$ ipython --no-banner

In [1]: import numpy as np

In [2]: from numpy import linalg as LA

In [3]: np.set_printoptions(suppress=True, linewidth=160)

In [4]: def rd(a):
   ...:     return np.round(a, 2) + 0
   ...: 

In [5]: m1 = np.loadtxt("a.csv", delimiter=",")

In [6]: print(m1)
[[-3.  0.  0.  0.  0.  0.  0.  0.  0.  0.]
 [ 0. -2.  0.  0.  0.  0.  0.  0.  0.  0.]
 [ 0.  0.  2.  0.  0.  0.  0.  0.  0.  0.]
 [ 0.  0.  0.  4.  0.  0.  0.  0.  0.  0.]
 [ 0.  0.  0.  0. -2.  0.  0.  0.  0.  0.]
 [ 0.  0.  0.  0.  0.  3.  0.  0.  0.  0.]
 [ 0.  0.  0.  0.  0.  0.  0.  0.  0.  0.]
 [ 0.  0.  0.  0.  0.  0.  0. -3.  0.  0.]
 [ 0.  0.  0.  0.  0.  0.  0.  0.  4.  0.]
 [ 0.  0.  0.  0.  0.  0.  0.  0.  0.  2.]]

In [7]: U, sigma, Vh = LA.svd(m1)

In [8]: vecs = Vh[:(sigma > 1e-8).sum()]

In [9]: rng = np.random.default_rng(3424)

In [10]: vec = m1[7] + 3 * m1[6] + rng.integers(2) * np.eye(10)[6]

In [11]: print(vec)
[ 0.  0.  0.  0.  0.  0.  0. -3.  0.  0.]

In [12]: print(np.diag(vecs.T @ vecs))
[1. 1. 1. 1. 1. 1. 0. 1. 1. 1.]

In [13]: print(np.allclose(vecs.T @ vecs @ vec, vec))
True

In [14]: U, sigma = LA.svd(m1)
---------------------------------------------------------------------------
ValueError                                Traceback (most recent call last)
Cell In[14], line 1
----> 1 U, sigma = LA.svd(m1)

ValueError: too many values to unpack (expected 2)

In [15]: U, sigma, Vh = LA.svd(m1, full_matrices=False)

In [16]: print(rd(np.sqrt((sigma ** 2).sum())), rd(LA.norm(m1)))
8.66 8.66

In [17]: print(sigma / sigma[0])
[1.   1.   0.75 0.75 0.75 0.5  0.5  0.5  0.5  0.  ]

In [18]: print(Vh @ Vh.T)
[[1. 0. 0. 0. 0. 0. 0. 0. 0. 0.]
 [0. 1. 0. 0. 0. 0. 0. 0. 0. 0.]
 [0. 0. 1. 0. 0. 0. 0. 0. 0. 0.]
 [0. 0. 0. 1. 0. 0. 0. 0. 0. 0.]
 [0. 0. 0. 0. 1. 0. 0. 0. 0. 0.]
 [0. 0. 0. 0. 0. 1. 0. 0. 0. 0.]
 [0. 0. 0. 0. 0. 0. 1. 0. 0. 0.]
 [0. 0. 0. 0. 0. 0. 0. 1. 0. 0.]
 [0. 0. 0. 0. 0. 0. 0. 0. 1. 0.]
 [0. 0. 0. 0. 0. 0. 0. 0. 0. 1.]]

In [19]: print((sigma > 1e-8).sum())
9

In [20]: print(U.T @ U)
[[1. 0. 0. 0. 0. 0. 0. 0. 0. 0.]
 [0. 1. 0. 0. 0. 0. 0. 0. 0. 0.]
 [0. 0. 1. 0. 0. 0. 0. 0. 0. 0.]
 [0. 0. 0. 1. 0. 0. 0. 0. 0. 0.]
 [0. 0. 0. 0. 1. 0. 0. 0. 0. 0.]
 [0. 0. 0. 0. 0. 1. 0. 0. 0. 0.]
 [0. 0. 0. 0. 0. 0. 1. 0. 0. 0.]
 [0. 0. 0. 0. 0. 0. 0. 1. 0. 0.]
 [0. 0. 0. 0. 0. 0. 0. 0. 1. 0.]
 [0. 0. 0. 0. 0. 0. 0. 0. 0. 1.]]

In [21]: print(np.allclose(U * sigma @ Vh, m1))
True

In [22]: r = LA.matrix_rank(m1)

In [23]: print(r)
9

In [24]: ns = LA.svd(m1)[2][r:].T

In [25]: print(m1 @ ns)
[[0.]
 [0.]
 [0.]
 [0.]
 [0.]
 [0.]
 [0.]
 [0.]
 [0.]
 [0.]]

In [26]: print(ns @ ns.T)
[[0. 0. 0. 0. 0. 0. 0. 0. 0. 0.]
 [0. 0. 0. 0. 0. 0. 0. 0. 0. 0.]
 [0. 0. 0. 0. 0. 0. 0. 0. 0. 0.]
 [0. 0. 0. 0. 0. 0. 0. 0. 0. 0.]
 [0. 0. 0. 0. 0. 0. 0. 0. 0. 0.]
 [0. 0. 0. 0. 0. 0. 0. 0. 0. 0.]
 [0. 0. 0. 0. 0. 0. 1. 0. 0. 0.]
 [0. 0. 0. 0. 0. 0. 0. 0. 0. 0.]
 [0. 0. 0. 0. 0. 0. 0. 0. 0. 0.]
 [0. 0. 0. 0. 0. 0. 0. 0. 0. 0.]]

In [27]: X = np.diag(np.array([1, 0, 0, 1, 1]))

In [28]: print(X)
[[1 0 0 0 0]
 [0 0 0 0 0]
 [0 0 0 0 0]
 [0 0 0 1 0]
 [0 0 0 0 1]]

In [29]: W = np.array([[0, 0, 2, 1],
    ...:     [-1, 0, -1, 0],
    ...:     [-1, 2, 1, 2],
    ...:     [-2, 0, 1, 0],
    ...:     [1, 2, 2, -2],
    ...:     [-2, 0, 0, -2],
    ...:     [1, 2, 2, 0],
    ...:     [-1, 1, -1, 1],
    ...:     [-2, 1, 1, -1],
    ...:     [0, 2, 1, -1]])

In [30]: c = np.array([-2, 2, -1, 1])

In [31]: H = np.maximum(m1 @ W + c, 0)

In [32]: print(LA.matrix_rank(H))
4

In [33]: C = np.array([[-1, -8], [9, 9], [7, -9], [7, -8]])

In [34]: print(H @ C)
[[ 18.  18.]
 [ 32.   1.]
 [ 96.   5.]
 [ 46. -17.]
 [ 35. -40.]
 [ 18.  18.]
 [ 25.  10.]
 [ 13. -26.]
 [ 75.  27.]
 [ 61.  45.]]

In [35]: print(W @ C)
[[ 21 -26]
 [ -6  17]
 [ 40   1]
 [  9   7]
 [ 17   8]
 [-12  32]
 [ 31  -8]
 [ 10  18]
 [ 11  24]
 [ 18  17]]

In [36]: evals, vecs = LA.eigh(X)

In [37]: vec = np.array([2, 1, 2, 1, 1])

In [38]: print(rd(vec @ X @ vec / (vec @ vec)), evals[0], evals[-1])
0.55 0.0 1.0

In [39]: print(vecs * np.maximum(evals, 0) @ vecs.T)
[[1. 0. 0. 0. 0.]
 [0. 0. 0. 0. 0.]
 [0. 0. 0. 0. 0.]
 [0. 0. 0. 1. 0.]
 [0. 0. 0. 0. 1.]]

In [40]: U, sigma, Vh = LA.svd(X)

In [41]: vecs = Vh[:(sigma > 1e-8).sum()]

In [42]: vec = X[1] + 2 * X[0] + rng.integers(2) * np.eye(5)[1]

In [43]: print(vec)
[2. 1. 0. 0. 0.]

In [44]: print(LA.matrix_rank(np.vstack([X, vec])))
4

In [45]: print(vecs.T @ vecs)
[[1. 0. 0. 0. 0.]
 [0. 0. 0. 0. 0.]
 [0. 0. 0. 0. 0.]
 [0. 0. 0. 1. 0.]
 [0. 0. 0. 0. 1.]]

In [46]: print(np.allclose(vecs.T @ vecs @ vec, vec))
False

In [47]: print(rd(LA.eigvalsh(m1).min()))
-3.0

In [48]: print([round(float(LA.det(m1[:i, :i])), 2) + 0 for i in range(1, 11)])
[-3.0, 6.0, 12.0, 48.0, -96.0, -288.0, 0.0, 0.0, 0.0, 0.0]

In [49]: A = np.loadtxt("arr.csv", delimiter=",")

In [50]: print(A)
[[-0.9   1.    2.1  -1.3  -0.9  -0.3 ]
 [ 0.1   2.4   0.1  -1.6   0.5  -1.  ]
 [-0.2  -0.4  -1.4  -0.7  -1.   -0.8 ]
 [ 0.    2.   -0.1  -0.9  -1.5  -0.8 ]
 [-0.5  -1.2   0.5   1.   -0.2  -0.3 ]
 [-0.4  -0.4   0.6   0.1  -0.1   1.3 ]
 [-0.81  0.98  2.26 -1.32 -0.87 -0.33]
 [ 1.3  -0.1  -0.3   0.4  -0.3  -0.8 ]]

In [51]: vec = np.array([1, 1, 3, 0, -3, -3])

In [52]: y = A @ vec

In [53]: c, lr = np.zeros(6), 1 / LA.norm(A, 2) ** 2

In [54]: for i in range(3):
    ...:     c -= lr * A.T @ (A @ c - y)
    ...:     if i % 1 == 0: print(i, round(LA.norm(A @ c - y), 2))
    ...: 
0 6.91
1 5.96
2 5.18

In [55]: print(rd(LA.cond(A)))
6.62

In [56]: print(rd(c))
[-0.31  1.44  1.88 -1.21 -1.73 -1.4 ]

In [57]: proj = A @ LA.solve(A.T @ A, A.T)

In [58]: print(np.allclose(proj @ proj, proj))
True

In [59]: print(np.trace(proj))
6.0

In [60]: print(LA.matrix_rank(np.eye(8) - proj))
2

In [61]: print(rd(proj @ A[:, 5]))
[-0.3  -1.   -0.8  -0.8  -0.3   1.3  -0.33 -0.8 ]

In [62]: A.reshape(8, 7)
---------------------------------------------------------------------------
ValueError                                Traceback (most recent call last)
Cell In[62], line 1
----> 1 A.reshape(8, 7)

ValueError: cannot reshape array of size 48 into shape (8,7)

In [63]: print(A.reshape(2, -1))
[[-0.9   1.    2.1  -1.3  -0.9  -0.3   0.1   2.4   0.1  -1.6   0.5  -1.   -0.2  -0.4  -1.4  -0.7  -1.   -0.8   0.    2.   -0.1  -0.9  -1.5  -0.8 ]
 [-0.5  -1.2   0.5   1.   -0.2  -0.3  -0.4  -0.4   0.6   0.1  -0.1   1.3  -0.81  0.98  2.26 -1.32 -0.87 -0.33  1.3  -0.1  -0.3   0.4  -0.3  -0.8 ]]

In [64]: print(A.reshape(-1, 2))
[[-0.9   1.  ]
 [ 2.1  -1.3 ]
 [-0.9  -0.3 ]
 [ 0.1   2.4 ]
 [ 0.1  -1.6 ]
 [ 0.5  -1.  ]
 [-0.2  -0.4 ]
 [-1.4  -0.7 ]
 [-1.   -0.8 ]
 [ 0.    2.  ]
 [-0.1  -0.9 ]
 [-1.5  -0.8 ]
 [-0.5  -1.2 ]
 [ 0.5   1.  ]
 [-0.2  -0.3 ]
 [-0.4  -0.4 ]
 [ 0.6   0.1 ]
 [-0.1   1.3 ]
 [-0.81  0.98]
 [ 2.26 -1.32]
 [-0.87 -0.33]
 [ 1.3  -0.1 ]
 [-0.3   0.4 ]
 [-0.3  -0.8 ]]

In [65]: T = A.reshape(8, 2, -1)

In [66]: print(T.transpose(1, 0, 2))
[[[-0.9   1.    2.1 ]
  [ 0.1   2.4   0.1 ]
  [-0.2  -0.4  -1.4 ]
  [ 0.    2.   -0.1 ]
  [-0.5  -1.2   0.5 ]
  [-0.4  -0.4   0.6 ]
  [-0.81  0.98  2.26]
  [ 1.3  -0.1  -0.3 ]]

 [[-1.3  -0.9  -0.3 ]
  [-1.6   0.5  -1.  ]
  [-0.7  -1.   -0.8 ]
  [-0.9  -1.5  -0.8 ]
  [ 1.   -0.2  -0.3 ]
  [ 0.1  -0.1   1.3 ]
  [-1.32 -0.87 -0.33]
  [ 0.4  -0.3  -0.8 ]]]

In [67]: print(np.einsum("ihd,jhd->hij", T, T).shape)
(2, 8, 8)

In [68]: print(rd(T.sum(axis=1)))
[[-2.2   0.1   1.8 ]
 [-1.5   2.9  -0.9 ]
 [-0.9  -1.4  -2.2 ]
 [-0.9   0.5  -0.9 ]
 [ 0.5  -1.4   0.2 ]
 [-0.3  -0.5   1.9 ]
 [-2.13  0.11  1.93]
 [ 1.7  -0.4  -1.1 ]]

In [69]: print(np.swapaxes(T, 1, 2)[2])
[[-0.2 -0.7]
 [-0.4 -1. ]
 [-1.4 -0.8]]

In [70]: print(T[:, 0])
[[-0.9   1.    2.1 ]
 [ 0.1   2.4   0.1 ]
 [-0.2  -0.4  -1.4 ]
 [ 0.    2.   -0.1 ]
 [-0.5  -1.2   0.5 ]
 [-0.4  -0.4   0.6 ]
 [-0.81  0.98  2.26]
 [ 1.3  -0.1  -0.3 ]]
